$ ipython --no-banner

In [1]: import numpy as np

In [2]: np.set_printoptions(precision=2, suppress=True, linewidth=120)

In [3]: tidy = lambda a: np.round(a, 2) + 0

In [4]: arr = np.diag(np.array([-2, -3, 3, 3, 2, 3, 0, -1, -2, 3, 1, -1, -3, -3, 1]))

In [5]: arr
Out[5]: 
array([[-2,  0,  0,  0,  0,  0,  0,  0,  0,  0,  0,  0,  0,  0,  0],
       [ 0, -3,  0,  0,  0,  0,  0,  0,  0,  0,  0,  0,  0,  0,  0],
       [ 0,  0,  3,  0,  0,  0,  0,  0,  0,  0,  0,  0,  0,  0,  0],
       [ 0,  0,  0,  3,  0,  0,  0,  0,  0,  0,  0,  0,  0,  0,  0],
       [ 0,  0,  0,  0,  2,  0,  0,  0,  0,  0,  0,  0,  0,  0,  0],
       [ 0,  0,  0,  0,  0,  3,  0,  0,  0,  0,  0,  0,  0,  0,  0],
       [ 0,  0,  0,  0,  0,  0,  0,  0,  0,  0,  0,  0,  0,  0,  0],
       [ 0,  0,  0,  0,  0,  0,  0, -1,  0,  0,  0,  0,  0,  0,  0],
       [ 0,  0,  0,  0,  0,  0,  0,  0, -2,  0,  0,  0,  0,  0,  0],
       [ 0,  0,  0,  0,  0,  0,  0,  0,  0,  3,  0,  0,  0,  0,  0],
       [ 0,  0,  0,  0,  0,  0,  0,  0,  0,  0,  1,  0,  0,  0,  0],
       [ 0,  0,  0,  0,  0,  0,  0,  0,  0,  0,  0, -1,  0,  0,  0],
       [ 0,  0,  0,  0,  0,  0,  0,  0,  0,  0,  0,  0, -3,  0,  0],
       [ 0,  0,  0,  0,  0,  0,  0,  0,  0,  0,  0,  0,  0, -3,  0],
       [ 0,  0,  0,  0,  0,  0,  0,  0,  0,  0,  0,  0,  0,  0,  1]])

In [6]: tidy(np.sort(np.linalg.eigvals(arr).real))
Out[6]: array([-3., -3., -3., -2., -2., -1., -1.,  0.,  1.,  1.,  2.,  3.,  3.,  3.,  3.])

In [7]: ev, vecs = np.linalg.eigh(arr)

In [8]: np.unique(ev.round(6) + 0, return_counts=True)[1]
Out[8]: array([3, 2, 2, 1, 2, 1, 4])

In [9]: ev
Out[9]: array([-3., -3., -3., -2., -2., -1., -1.,  0.,  1.,  1.,  2.,  3.,  3.,  3.,  3.])

In [10]: print(tidy(np.linalg.svd(arr, compute_uv=False)))
[3. 3. 3. 3. 3. 3. 3. 2. 2. 2. 1. 1. 1. 1. 0.]

In [11]: tidy(np.linalg.eigvalsh(arr + 3 * np.eye(15)))
Out[11]: array([0., 0., 0., 1., 1., 2., 2., 3., 4., 4., 5., 6., 6., 6., 6.])

In [12]: np.unique(arr.round(6), axis=0).shape
Out[12]: (15, 15)

In [13]: tidy(np.trace(np.linalg.pinv(arr) @ arr))
Out[13]: np.float64(14.0)

In [14]: np.abs(np.diag(np.linalg.qr(arr)[1])) > 1e-9
Out[14]: array([ True,  True,  True,  True,  True,  True, False,  True,  True,  True,  True,  True,  True,  True,  True])

In [15]: np.linalg.lstsq(arr[:-1].T, arr[-1])[2]
Out[15]: np.int32(13)

In [16]: [int(np.linalg.matrix_rank(np.linalg.matrix_power(arr, p))) for p in range(1, 16)]
Out[16]: [14, 14, 14, 14, 14, 14, 14, 14, 14, 14, 14, 14, 14, 14, 14]

In [17]: np.prod(np.diag(arr)), tidy(np.linalg.det(arr))
Out[17]: (np.int64(0), np.float64(0.0))

In [18]: M = np.loadtxt("x.csv", delimiter=",")

In [19]: M
Out[19]: 
array([[ -1.,   3.,  -5.,  -1.,   9.,  -2.,   9.,  -9.,  -1.,  -7.,  -6.,   8.,   3.,  -2.,  -6.,   4.],
       [  4.,  -4.,   4.,   3.,  -5.,   7.,   3.,   3.,   2.,  -4.,  -2.,   9.,  -6.,   6.,   4.,   5.],
       [  3.,   3.,   3.,  -5.,   9.,  -6.,  -8.,   2.,  -9.,  -2.,   5.,  -5.,  -7.,  -5.,  -3.,  -2.],
       [  2.,  -3.,  -2.,  -9.,  -7.,   3.,  -7.,  -3.,   4.,  -5.,  -4.,   6.,  -1.,  -1.,  -3.,   6.],
       [ -3.,  -6.,   4.,  -8.,   9.,   4.,   0.,   9.,  -9.,   8.,  -1.,   7.,   6.,  -8.,   7.,   0.],
       [  9.,  -1.,   6.,   2.,   1.,   2.,   7.,  -2.,  -8.,   5.,   0.,   5.,   0.,  -5.,  -3.,  -6.],
       [ -2.,   6.,  -6.,   5.,   2.,   6.,   0.,   5.,  -8.,  -9.,  -6.,  -4.,  -4.,  -5.,  -3.,   3.],
       [ -2.,  -8.,  -7.,  -7.,  -6.,  -8.,   6.,   6.,   0.,  -7.,  -6.,   8.,  -8.,  -5.,   1.,  -7.],
       [ -3.,  -7.,  -1.,  -6.,   9.,  -2.,   0.,  -2.,  -3.,  -5.,   4.,   7.,   1.,   9.,   5.,   8.],
       [  3.,   1.,   6.,  -7.,   1.,   6.,  -9.,   3.,   8.,   5.,  -8.,   4.,   0.,   8.,   6.,   2.],
       [  4.,   6.,   2.,   2.,  -8.,  -2.,   6.,   7.,   9.,  -5.,  -8.,   7.,  -8.,  -3.,  -7.,   7.],
       [ -7.,  -1.,   7.,  -8.,   5.,  -8.,  -3.,  -5.,  -6.,  -5.,   4.,   9.,   0.,   7.,   2.,  -8.],
       [ -5.,   7.,  -9.,  -4.,  14.,  -9.,   6., -12.,  -3.,  -3.,  -4.,  -1.,   9.,  -8., -10.,  -1.]])

In [20]: rk = np.linalg.matrix_rank(M)

In [21]: rk
Out[21]: np.int64(12)

In [22]: ns = np.linalg.svd(M)[2][rk:].T

In [23]: print(np.linalg.matrix_rank(M.T @ M), np.linalg.matrix_rank(M @ M.T))
12 12

In [24]: np.allclose(M @ ns, 0)
Out[24]: True

In [25]: [int(np.linalg.matrix_rank(np.delete(M, i, axis=0))) for i in range(13)]
Out[25]: [12, 12, 11, 11, 11, 11, 11, 11, 11, 11, 11, 11, 12]

In [26]: Uu, sv, vt = np.linalg.svd(M)

In [27]: print(tidy(sv))
[40.72 35.11 31.76 26.5  23.46 21.58 19.62 18.66 13.24 12.08  8.96  2.56  0.  ]

In [28]: np.argmax(sv[:-1] / (sv[1:] + 1e-6)) + 1
Out[28]: np.int64(12)

In [29]: B = Uu[:, :12] @ np.diag(sv[:12]) @ vt[:12]

In [30]: np.linalg.matrix_rank(M, rtol=0.05)
Out[30]: np.int64(12)

In [31]: tidy(np.linalg.norm(M - B) / np.linalg.norm(M))
Out[31]: np.float64(0.0)

In [32]: print(tidy(np.abs(M - B).max()))
0.0

In [33]: X = np.loadtxt("m.csv", delimiter=",")

In [34]: X
Out[34]: 
array([[3., 0., 0., 0., 2., 2., 0.],
       [0., 3., 2., 2., 0., 0., 2.],
       [0., 2., 3., 2., 0., 0., 2.],
       [0., 2., 2., 3., 0., 0., 2.],
       [2., 0., 0., 0., 3., 2., 0.],
       [2., 0., 0., 0., 2., 3., 0.],
       [0., 2., 2., 2., 0., 0., 3.]])

In [35]: G = M.T @ M

In [36]: print(tidy(np.linalg.svd(M, compute_uv=False) ** 2))
[1657.97 1232.63 1008.72  702.19  550.52  465.73  384.78  348.36  175.36  145.89   80.28    6.56    0.  ]

In [37]: (M @ M.T).shape
Out[37]: (13, 13)

In [38]: np.linalg.matrix_rank(G)
Out[38]: np.int64(12)

In [39]: A = np.loadtxt("data.csv", delimiter=",")

In [40]: A
Out[40]: 
array([[-0.73, 15.87,  6.43,  0.23,  5.84, 13.55, -0.09, 14.62,  8.98, 12.25,  4.41, 14.89, 14.69],
       [ 0.74, 15.72,  4.6 ,  1.66,  4.72, 18.07,  0.41, 15.33, 10.4 ,  9.66,  4.27, 14.12, 14.02],
       [-0.4 , 15.  ,  2.7 ,  0.76,  4.88, 14.3 ,  0.88, 15.49, 11.5 ,  9.97,  3.7 , 14.27, 15.23],
       [-0.66, 15.62,  5.82,  0.36,  3.5 , 16.26, -0.16, 14.49, 10.91, 12.63,  7.19, 13.81, 14.27],
       [ 0.6 , 15.83,  4.77,  0.15,  6.37, 14.13,  0.92, 16.32,  9.62,  9.67,  4.3 , 15.49, 15.32],
       [ 0.2 , 16.14,  7.  , -1.2 ,  3.63, 14.69,  0.09, 14.79, 11.32, 10.63,  5.28, 17.48, 15.  ],
       [-0.48, 16.81,  5.47,  0.86,  2.92, 16.  , -0.68, 15.49, 10.81,  8.21,  7.38, 15.09, 14.81],
       [ 2.06, 15.  ,  5.09, -1.48,  5.85, 14.82, -0.31, 15.04,  9.16,  8.76,  4.35, 15.52, 13.78],
       [ 1.18, 15.58,  5.29, -0.42,  4.39, 14.19,  0.92, 14.16, 10.3 ,  8.29,  5.75, 16.52, 14.78],
       [-0.47, 16.3 ,  5.38,  0.82,  3.3 , 15.78,  0.06, 14.09,  9.97,  9.33,  6.14, 16.22, 14.58],
       [-0.54, 15.24,  3.49, -0.05,  4.75, 16.34,  0.08, 14.3 ,  9.74, 11.17,  6.51, 16.31, 14.84],
       [-1.44, 15.93,  4.45,  0.52,  5.2 , 15.42, -1.36, 14.  , 10.76, 10.52,  5.83, 14.51, 15.74],
       [ 1.08, 14.63,  3.43, -0.5 ,  4.91, 14.9 , -0.19, 16.65,  9.56, 10.64,  5.26, 14.89, 15.07],
       [ 1.77, 14.23,  4.86, -0.31,  5.04, 15.08,  1.17, 14.96,  8.85, 10.26,  5.17, 15.86, 16.16],
       [-0.41, 15.02,  2.97,  1.38,  5.09, 14.51, -0.61, 15.17, 10.65, 10.84,  6.25, 14.07, 14.76],
       [ 0.31, 15.07,  5.58,  0.47,  4.59, 15.37, -0.04, 13.81,  8.85,  9.98,  2.42, 15.46, 14.59],
       [-1.6 , 15.16,  5.75, -0.58,  2.89, 15.62,  0.44, 14.39, 12.09, 10.15,  4.9 , 13.87, 14.35],
       [-0.03, 16.  ,  6.19,  1.23,  5.12, 15.22,  1.54, 15.21, 10.2 , 11.25,  6.46, 16.86, 15.69],
       [-0.53, 14.62,  5.76,  0.73,  4.76, 16.63, -0.2 , 13.15, 10.25,  9.14,  3.3 , 14.76, 14.49],
       [-0.84, 15.46,  4.22,  0.41,  3.56, 17.15, -1.41, 14.22,  9.49, 10.33,  5.8 , 15.53, 14.1 ],
       [-0.22, 14.62,  3.97,  0.29,  5.9 , 13.8 ,  0.45, 14.45, 11.64,  9.54,  5.16, 14.5 , 15.82],
       [-0.28, 14.46,  4.65, -2.31,  4.65, 14.18,  1.22, 14.14,  9.06, 12.25,  6.29, 15.24, 14.35],
       [-0.95, 15.15,  4.84, -1.61,  6.36, 15.71,  0.13, 14.59,  9.61, 12.33,  6.63, 14.53, 14.37],
       [-0.78, 14.35,  6.8 , -0.89,  3.6 , 15.7 , -2.19, 16.44, 11.24, 11.4 ,  3.68, 14.94, 14.65],
       [ 1.09, 15.56,  5.61,  0.21,  5.63, 15.06,  0.78, 13.66, 10.31, 11.36,  6.41, 14.42, 13.89],
       [ 0.39, 17.2 ,  6.28, -0.29,  5.27, 14.33, -1.59, 14.65,  8.84, 10.08,  4.28, 14.69, 16.01],
       [-0.39, 16.57,  4.9 , -0.85,  4.06, 15.03,  0.35, 16.05,  9.19, 10.67,  4.26, 14.74, 13.59],
       [-0.37, 15.79,  4.7 , -0.23,  5.02, 15.34, -0.56, 16.6 ,  9.7 , 11.19,  5.34, 15.1 , 15.27],
       [-2.37, 13.99,  4.89,  0.7 ,  7.27, 15.35,  1.05, 13.46, 11.15, 10.88,  5.93, 15.1 , 14.32],
       [ 0.39, 15.04,  5.78,  0.07,  4.7 , 14.4 ,  0.05, 16.65, 10.75, 10.46,  5.3 , 14.37, 14.59],
       [-2.28, 14.54,  7.5 ,  1.3 ,  7.26, 15.54,  0.5 , 15.52, 12.68, 10.97,  6.86, 17.97, 13.43],
       [-0.91, 14.16,  5.13,  0.14,  4.24, 14.66,  1.03, 14.62,  9.99,  8.87,  5.87, 14.52, 14.8 ],
       [-0.65, 13.4 ,  4.66, -1.  ,  7.24, 15.94,  0.07, 14.63, 10.29, 10.83,  5.2 , 16.34, 14.25],
       [-0.01, 14.6 ,  5.48,  0.19,  4.25, 13.43,  0.9 , 14.66, 11.69,  9.87,  4.31, 14.04, 13.21],
       [ 0.08, 14.35,  4.94,  0.81,  4.84, 14.17, -2.07, 16.26, 12.1 ,  9.96,  6.37, 14.58, 15.46],
       [-1.22, 14.8 ,  6.18,  0.7 ,  4.95, 15.06,  2.07, 14.6 ,  9.71, 10.33,  4.57, 18.74, 16.8 ]])

In [41]: D = np.linalg.norm(A[:, None] - A[None], axis=-1)

In [42]: np.unravel_index(D.round(6).argmax(), D.shape)
Out[42]: (np.int64(25), np.int64(30))

In [43]: tidy(D[:5, :5])
Out[43]: 
array([[0.  , 6.31, 5.57, 5.12, 4.11],
       [6.31, 0.  , 4.88, 5.36, 5.1 ],
       [5.57, 4.88, 0.  , 6.24, 3.84],
       [5.12, 5.36, 6.24, 0.  , 6.54],
       [4.11, 5.1 , 3.84, 6.54, 0.  ]])

In [44]: print(np.flatnonzero(D[7] < D.mean() / 2))
[7]

In [45]: (D + 1e9 * np.eye(36)).round(6).argmin(axis=1)
Out[45]: 
array([25, 18, 20, 24, 29,  8,  9,  8,  9,  6, 19, 14, 27, 12, 11, 18, 33, 35, 15, 10,  2, 22, 21, 29, 22,  0, 27, 12,
       32, 27, 28, 20, 28, 29, 29, 17])

In [46]: Xs = A - A.mean(axis=0)

In [47]: vecs = np.linalg.svd(Xs)[2][:1]

In [48]: B = Xs - Xs @ vecs.T @ vecs

In [49]: tidy(B.std(axis=0))
Out[49]: array([0.73, 0.8 , 0.98, 0.87, 1.  , 0.97, 0.91, 0.89, 0.94, 0.95, 0.96, 0.96, 0.77])

In [50]: np.linalg.norm(B, axis=1).round(6).argmax()
Out[50]: np.int64(35)

In [51]: np.argsort(-np.linalg.norm(A, axis=0).round(6), kind="stable")[:3]
Out[51]: array([11,  1,  5])

In [52]: [round(float(x), 2) for x in np.linalg.svd(A, compute_uv=False)[:3]]
Out[52]: [226.78, 8.4, 8.24]

In [53]: def softmax(z):
    ...:     e = np.exp(z - z.max(axis=-1, keepdims=True))
    ...:     return e / e.sum(axis=-1, keepdims=True)
    ...: 

In [54]: tidy(softmax(X[3]))
Out[54]: array([0.02, 0.16, 0.16, 0.44, 0.02, 0.02, 0.16])

In [55]: S = X @ X.T / np.sqrt(7)

In [56]: tidy(softmax(S)[3] @ X)
Out[56]: array([0.  , 2.22, 2.22, 2.33, 0.  , 0.  , 2.22])
